In [1]: import numpy as np

In [2]: np.set_printoptions(precision=1, suppress=True, linewidth=160, legacy="1.25")

In [3]: J = np.array([[-1, 0, -3, 2, -3, 1], [5, 1, 5, 1, 0, -3], [2, -3, 3, -3, 2, -2]])

In [4]: J[-1] = J[0] + 4 * J[1]

In [5]: print(J)
[[ -1   0  -3   2  -3   1]
 [  5   1   5   1   0  -3]
 [ 19   4  17   6  -3 -11]]

In [6]: print(J.shape)
(3, 6)

In [7]: print(np.diff(J, axis=0))
[[ 6  1  8 -1  3 -4]
 [14  3 12  5 -3 -8]]

In [8]: print(np.unravel_index(np.abs(J).argmax(), J.shape))
(2, 0)

In [9]: print(np.count_nonzero(J))
16

In [10]: print(np.abs(J).max())
19

In [11]: print(round(float(np.trace(np.linalg.pinv(J) @ J)), 1))
2.0

In [12]: print(np.linalg.lstsq(J[:-1].T, J[-1])[2])
2

In [13]: print(np.allclose(J[:-1].T @ np.linalg.lstsq(J[:-1].T, J[-1])[0], J[-1]))
True

In [14]: print(np.abs(np.diag(np.linalg.qr(J)[1])) > 1e-9)
[ True  True False]

In [15]: t = np.radians(15)

In [16]: r_ = np.eye(6)

In [17]: r_[5, 5] = r_[3, 3] = np.cos(t)

In [18]: r_[5, 3], r_[3, 5] = -np.sin(t), np.sin(t)

In [19]: print(r_)
[[ 1.   0.   0.   0.   0.   0. ]
 [ 0.   1.   0.   0.   0.   0. ]
 [ 0.   0.   1.   0.   0.   0. ]
 [ 0.   0.   0.   1.   0.   0.3]
 [ 0.   0.   0.   0.   1.   0. ]
 [ 0.   0.   0.  -0.3  0.   1. ]]

In [20]: A2 = J @ r_.T

In [21]: print(A2)
[[ -1.    0.   -3.    2.2  -3.    0.4]
 [  5.    1.    5.    0.2   0.   -3.2]
 [ 19.    4.   17.    2.9  -3.  -12.2]]

In [22]: print(np.abs(A2 - J).max(axis=0))
[0.  0.  0.  3.1 0.  1.2]

In [23]: print(np.allclose(J @ J.T, A2 @ A2.T))
True
